% ipython --no-banner

In [1]: import numpy as np

In [2]: from numpy import linalg as LA

In [3]: np.set_printoptions(suppress=True, linewidth=140)

In [4]: def tidy(a):
   ...:     return np.round(a, 1) + 0
   ...: 

In [5]: m1 = np.loadtxt("mat.csv", delimiter=",")

In [6]: tidy(m1)
Out[6]: 
array([[ 0.2, -0.9,  0. ,  0.4],
       [-0.4,  2.2, -0.1, -1.1],
       [ 0. ,  0. ,  0. ,  0. ],
       [-0.4,  2.7, -0.2, -1.4]])

In [7]: left, sig, VT = LA.svd(m1)

In [8]: tidy(sig)
Out[8]: array([4., 0., 0., 0.])

In [9]: np.argmax(sig[:-1] / (sig[1:] + 1e-6)) + 1
Out[9]: np.int64(1)

In [10]: B = left[:, :1] @ np.diag(sig[:1]) @ VT[:1]

In [11]: print(tidy(LA.norm(m1 - B) / LA.norm(m1)))
0.0

In [12]: B = np.array([[2, 2, 0], [1, 1, 2], [2, 0, 0], [0, 1, 1]])

In [13]: LA.matrix_rank(m1 @ B)
Out[13]: np.int64(1)

In [14]: tidy(B.T @ m1.T)
Out[14]: 
array([[-0.5,  1.2,  0. ,  1.5],
       [-0.2,  0.4,  0. ,  0.5],
       [-1.4,  3.2,  0. ,  4.1]])

In [15]: left, sig, VT = LA.svd(m1)

In [16]: evecs = VT[:(sig > 1e-8).sum()]

In [17]: rng = np.random.default_rng(3101)

In [18]: x = m1[0] + -3 * m1[2] + rng.integers(2) * np.eye(4)[0]

In [19]: tidy(x)
Out[19]: array([ 0.2, -0.9,  0. ,  0.4])

In [20]: print(tidy(np.diag(evecs.T @ evecs)))
[0.  0.8 0.  0.2]

In [21]: LA.matrix_rank(np.vstack([m1, x]))
Out[21]: np.int64(1)

In [22]: ang = np.radians(36)

In [23]: R = np.eye(4)

In [24]: R[3, 3] = R[2, 2] = np.cos(ang)

In [25]: R[3, 2], R[2, 3] = -np.sin(ang), np.sin(ang)

In [26]: print(tidy(R))
[[ 1.   0.   0.   0. ]
 [ 0.   1.   0.   0. ]
 [ 0.   0.   0.8  0.6]
 [ 0.   0.  -0.6  0.8]]

In [27]: B = m1 @ R.T

In [28]: tidy(LA.det(R)), tidy(np.trace(R))
Out[28]: (np.float64(1.0), np.float64(3.6))

In [29]: tidy(np.abs(B - m1).max(axis=0))
Out[29]: array([0. , 0. , 0.8, 0.3])

In [30]: np.allclose(m1 @ m1.T, B @ B.T)
Out[30]: True

In [31]: np.allclose(LA.norm(m1, axis=1), LA.norm(B, axis=1))
Out[31]: True

In [32]: tidy(LA.svd(m1, compute_uv=False)), tidy(LA.svd(B, compute_uv=False))
Out[32]: (array([4., 0., 0., 0.]), array([4., 0., 0., 0.]))

In [33]: tidy((R + R.T) / 2)
Out[33]: 
array([[1. , 0. , 0. , 0. ],
       [0. , 1. , 0. , 0. ],
       [0. , 0. , 0.8, 0. ],
       [0. , 0. , 0. , 0.8]])

In [34]: tidy(np.trace(R))
Out[34]: np.float64(3.6)

In [35]: np.allclose(R @ R.T, R.T @ R)
Out[35]: True

In [36]: tidy(np.abs(LA.eigvals(R)).max())
Out[36]: np.float64(1.0)

In [37]: LA.determinant(R)
Traceback (most recent call last):
  Cell In[37], line 1
    LA.determinant(R)
AttributeError: module 'numpy.linalg' has no attribute 'determinant'


In [38]: tidy((R - R.T) / 2)
Out[38]: 
array([[ 0. ,  0. ,  0. ,  0. ],
       [ 0. ,  0. ,  0. ,  0. ],
       [ 0. ,  0. ,  0. ,  0.6],
       [ 0. ,  0. , -0.6,  0. ]])

In [39]: tidy(R @ R)
Out[39]: 
array([[ 1. ,  0. ,  0. ,  0. ],
       [ 0. ,  1. ,  0. ,  0. ],
       [ 0. ,  0. ,  0.3,  1. ],
       [ 0. ,  0. , -1. ,  0.3]])

In [40]: np.allclose(R, R.T)
Out[40]: False

In [41]: R.inv()
Traceback (most recent call last):
  Cell In[41], line 1
    R.inv()
AttributeError: 'numpy.ndarray' object has no attribute 'inv'


In [42]: print(tidy(LA.matrix_power(R, 4)))
[[ 1.   0.   0.   0. ]
 [ 0.   1.   0.   0. ]
 [ 0.   0.  -0.8  0.6]
 [ 0.   0.  -0.6 -0.8]]

In [43]: W0 = np.loadtxt("m.csv", delimiter=",")

In [44]: print(W0)
[[ 4.  2. 10.]
 [ 2.  1.  5.]
 [10.  5. 25.]]

In [45]: hat = np.triu(np.array([[-5, 3, -2, 5], [2, -4, 2, 5], [-1, -4, -3, -3], [0, 5, -2, -3]]), 1) + np.eye(4)

In [46]: B = hat @ m1 @ LA.inv(hat)

In [47]: LA.matrix_rank(B)
Out[47]: np.int64(1)

In [48]: tidy(hat @ m1 - m1 @ hat)
Out[48]: 
array([[ -3.3,  19.5,   1. ,  -6.1],
       [ -2.2,  14.6,  -5.8, -16.1],
       [  1.3,  -8.1,   0.5,   4.1],
       [  0. ,   1.3,  -6.3, -11.7]])

In [49]: tidy(np.poly(B))
Out[49]: array([ 1., -1.,  0.,  0.,  0.])

In [50]: tidy(B)
Out[50]: 
array([[  -3.2,   28.6,  -64.7, -330.7],
       [  -2.6,   23.5,  -53.1, -271.4],
       [   1.3,  -12.2,   27.4,  140.4],
       [  -0.4,    4. ,   -9.2,  -46.8]])

In [51]: tidy(LA.matrix_power(W0, 3))
Out[51]: 
array([[ 3600.,  1800.,  9000.],
       [ 1800.,   900.,  4500.],
       [ 9000.,  4500., 22500.]])

In [52]: tidy(LA.det(W0))
Out[52]: np.float64(0.0)

In [53]: W0.inv()
Traceback (most recent call last):
  Cell In[53], line 1
    W0.inv()
AttributeError: 'numpy.ndarray' object has no attribute 'inv'


In [54]: np.allclose(W0 @ W0.T, W0.T @ W0)
Out[54]: True

In [55]: assert W0 == W0.T
Traceback (most recent call last):
  Cell In[55], line 1
    assert W0 == W0.T
ValueError: The truth value of an array with more than one element is ambiguous. Use a.any() or a.all()


In [56]: evals, evecs = LA.eigvalsh(W0)
Traceback (most recent call last):
  Cell In[56], line 1
    evals, evecs = LA.eigvalsh(W0)
ValueError: too many values to unpack (expected 2)


In [57]: evals, evecs = LA.eigh(W0)

In [58]: tidy(evecs.T @ evecs)
Out[58]: 
array([[1., 0., 0.],
       [0., 1., 0.],
       [0., 0., 1.]])

In [59]: tidy(evecs.T @ W0 @ evecs)
Out[59]: 
array([[ 0.,  0.,  0.],
       [ 0.,  0.,  0.],
       [ 0.,  0., 30.]])

In [60]: print(tidy(LA.eigvalsh(W0 + -3 * np.eye(3))))
[-3. -3. 27.]

In [61]: print(tidy(evals))
[ 0.  0. 30.]

In [62]: print((evals > 1e-8).sum(), (evals < -1e-8).sum())
1 0

In [63]: print(np.abs(np.diag(LA.qr(W0)[1])) > 1e-9)
[ True False False]

In [64]: X = np.array([[1, 0, 0, 0, 0],
    ...:     [0, 0, 0, 1, 0],
    ...:     [0, 0, 0, 0, 1],
    ...:     [0, 1, 0, 0, 0],
    ...:     [0, 0, 1, 0, 0]])

In [65]: X
Out[65]: 
array([[1, 0, 0, 0, 0],
       [0, 0, 0, 1, 0],
       [0, 0, 0, 0, 1],
       [0, 1, 0, 0, 0],
       [0, 0, 1, 0, 0]])

In [66]: cov = X.T @ X

In [67]: (X @ X.T).shape
Out[67]: (5, 5)

In [68]: np.allclose(cov, cov.T)
Out[68]: True

In [69]: tidy(LA.eigvalsh(cov)[::-1])
Out[69]: array([1., 1., 1., 1., 1.])

In [70]: tidy(LA.svd(X, compute_uv=False) ** 2)
Out[70]: array([1., 1., 1., 1., 1.])

In [71]: LA.matrix_rank(cov)
Out[71]: np.int64(5)

In [72]: print(LA.matrix_power(X, 100))
[[1 0 0 0 0]
 [0 1 0 0 0]
 [0 0 1 0 0]
 [0 0 0 1 0]
 [0 0 0 0 1]]

In [73]: X.sum(axis=1)
Out[73]: array([1, 1, 1, 1, 1])

In [74]: LA.matrix_power(X, 2)
Out[74]: 
array([[1, 0, 0, 0, 0],
       [0, 1, 0, 0, 0],
       [0, 0, 1, 0, 0],
       [0, 0, 0, 1, 0],
       [0, 0, 0, 0, 1]])

In [75]: p = np.eye(5)[3]

In [76]: for _ in range(5):
    ...:     p = p @ X
    ...:     print(p.round(1))
    ...: 
[0. 1. 0. 0. 0.]
[0. 0. 0. 1. 0.]
[0. 1. 0. 0. 0.]
[0. 0. 0. 1. 0.]
[0. 1. 0. 0. 0.]

In [77]: x = np.array([0, 1, 1, 1, 1])

In [78]: X @ np.ones(5)
Out[78]: array([1., 1., 1., 1., 1.])

In [79]: X * x
Out[79]: 
array([[0, 0, 0, 0, 0],
       [0, 0, 0, 1, 0],
       [0, 0, 0, 0, 1],
       [0, 1, 0, 0, 0],
       [0, 0, 1, 0, 0]])

In [80]: K = np.load("dump.npy")

In [81]: tidy(K)
Out[81]: 
array([[ 0.3,  0. ,  1. ],
       [ 0. ,  1. ,  0. ],
       [-1. ,  0. ,  0.3]])

In [82]: tidy(LA.svd(K, compute_uv=False))
Out[82]: array([1., 1., 1.])

In [83]: tidy(LA.eigvals(K))
Out[83]: array([0.3+1.j, 0.3-1.j, 1. +0.j])

In [84]: print(tidy(LA.det(2 * K)), tidy(LA.det(K)))
8.0 1.0

In [85]: tidy(np.poly(K))
Out[85]: array([ 1. , -1.6,  1.6, -1. ])

In [86]: B = LA.inv(K)

In [87]: print(tidy(K @ B))
[[1. 0. 0.]
 [0. 1. 0.]
 [0. 0. 1.]]

In [88]: tidy(B)
Out[88]: 
array([[ 0.3,  0. , -1. ],
       [ 0. ,  1. ,  0. ],
       [ 1. ,  0. ,  0.3]])

In [89]: tidy(LA.det(K) * LA.det(B))
Out[89]: np.float64(1.0)

In [90]: M = np.loadtxt("arr.csv", delimiter=",")

In [91]: tidy(M)
Out[91]: 
array([[-19.7,  -1.2,   3. ],
       [  6.6, -18.5,  -3.8],
       [ 14.4, -13.1,  -4.3],
       [ -4.7,  19.1,   3.6],
       [-12.7,  14.8,   4.3],
       [ -8.5, -18.1,  -1.3],
       [-15.9, -12.1,   0.8],
       [ 19.3,   4.7,  -2.4],
       [ -4.8, -19.3,  -2.1],
       [-15.5, -12.6,   0.6],
       [ -6.1, -19. ,  -1.9],
       [-10.7, -16.9,  -0.8],
       [ 17.7,   9.3,  -1.5],
       [ -7.5,  18.1,   3.9],
       [  7.4, -18.2,  -3.9],
       [-19.1,   4.6,   3.8],
       [  8.7,  18. ,   1.3],
       [  8.3,  18.1,   1.4],
       [ 18.4,   7.5,  -1.9],
       [ 15.4,  12.8,  -0.6],
       [ -4.2,  19.2,   3.6],
       [  7.4, -18.2,  -3.9]])

In [92]: x = np.array([3, 2, 4])

In [93]: a = np.maximum(M @ x, 0)

In [94]: tidy(M * (a > 1e-9)[:, None])
Out[94]: 
array([[  0. ,   0. ,   0. ],
       [  0. ,   0. ,   0. ],
       [  0. ,   0. ,   0. ],
       [ -4.7,  19.1,   3.6],
       [-12.7,  14.8,   4.3],
       [  0. ,   0. ,   0. ],
       [  0. ,   0. ,   0. ],
       [ 19.3,   4.7,  -2.4],
       [  0. ,   0. ,   0. ],
       [  0. ,   0. ,   0. ],
       [  0. ,   0. ,   0. ],
       [  0. ,   0. ,   0. ],
       [ 17.7,   9.3,  -1.5],
       [ -7.5,  18.1,   3.9],
       [  0. ,   0. ,   0. ],
       [  0. ,   0. ,   0. ],
       [  8.7,  18. ,   1.3],
       [  8.3,  18.1,   1.4],
       [ 18.4,   7.5,  -1.9],
       [ 15.4,  12.8,  -0.6],
       [ -4.2,  19.2,   3.6],
       [  0. ,   0. ,   0. ]])

In [95]: tidy(np.tanh(M @ x))
Out[95]: array([-1. , -1. , -0.2,  1. ,  1. , -1. , -1. ,  1. , -1. , -1. , -1. , -1. ,  1. ,  1. , -1. , -1. ,  1. ,  1. ,  1. ,  1. ,  1. , -1. ])

In [96]: np.flatnonzero(a > 1e-9)
Out[96]: array([ 3,  4,  7, 12, 13, 16, 17, 18, 19, 20])

In [97]: cov = np.cov(M, rowvar=False)

In [98]: print(tidy(np.median(M, axis=0)))
[-4.5  1.7 -0.7]

In [99]: np.argwhere(np.triu(np.abs(np.corrcoef(M.T)) > 0.8, 1))
Out[99]: array([], shape=(0, 2), dtype=int64)

In [100]: tidy(M.std(axis=0))
Out[100]: array([12.6, 15.2,  2.8])

In [101]: cov.shape
Out[101]: (3, 3)

In [102]: tidy(np.corrcoef(M.T))
Out[102]: 
array([[ 1. ,  0.2, -0.6],
       [ 0.2,  1. ,  0.7],
       [-0.6,  0.7,  1. ]])

In [103]: np.argsort(-M.std(axis=0).round(6), kind="stable")
Out[103]: array([1, 0, 2])

In [104]: mat = np.load("test12.npy")

In [105]: print(mat)
[[-1.  0.  0.]
 [ 0. -1.  0.]
 [ 0.  0. -1.]]

In [106]: # splits into 3 blocks

In [107]: tidy(LA.svd(mat, compute_uv=False))
Out[107]: array([1., 1., 1.])

In [108]: B = np.array([[1, 1], [1, -1]])

In [109]: data = np.kron(B, np.kron(B, B))[rng.permutation(8)][:3]

In [110]: data
Out[110]: 
array([[ 1, -1,  1, -1, -1,  1, -1,  1],
       [ 1,  1,  1,  1,  1,  1,  1,  1],
       [ 1,  1, -1, -1, -1, -1,  1,  1]])

In [111]: def softmax(z):
     ...:     e = np.exp(z - z.max(axis=-1, keepdims=True))
     ...:     return e / e.sum(axis=-1, keepdims=True)
     ...: 

In [112]: print(tidy(softmax(10 * data[0])))
[0.2 0.  0.2 0.  0.  0.2 0.  0.2]

In [113]: S = data @ data.T / np.sqrt(8)

In [114]: tidy(softmax(S)[0] @ data)
Out[114]: array([ 1. , -0.8,  0.9, -0.9, -0.9,  0.9, -0.8,  1. ])

In [115]: softmax(S).round(6).argmax(axis=1)
Out[115]: array([0, 1, 2])
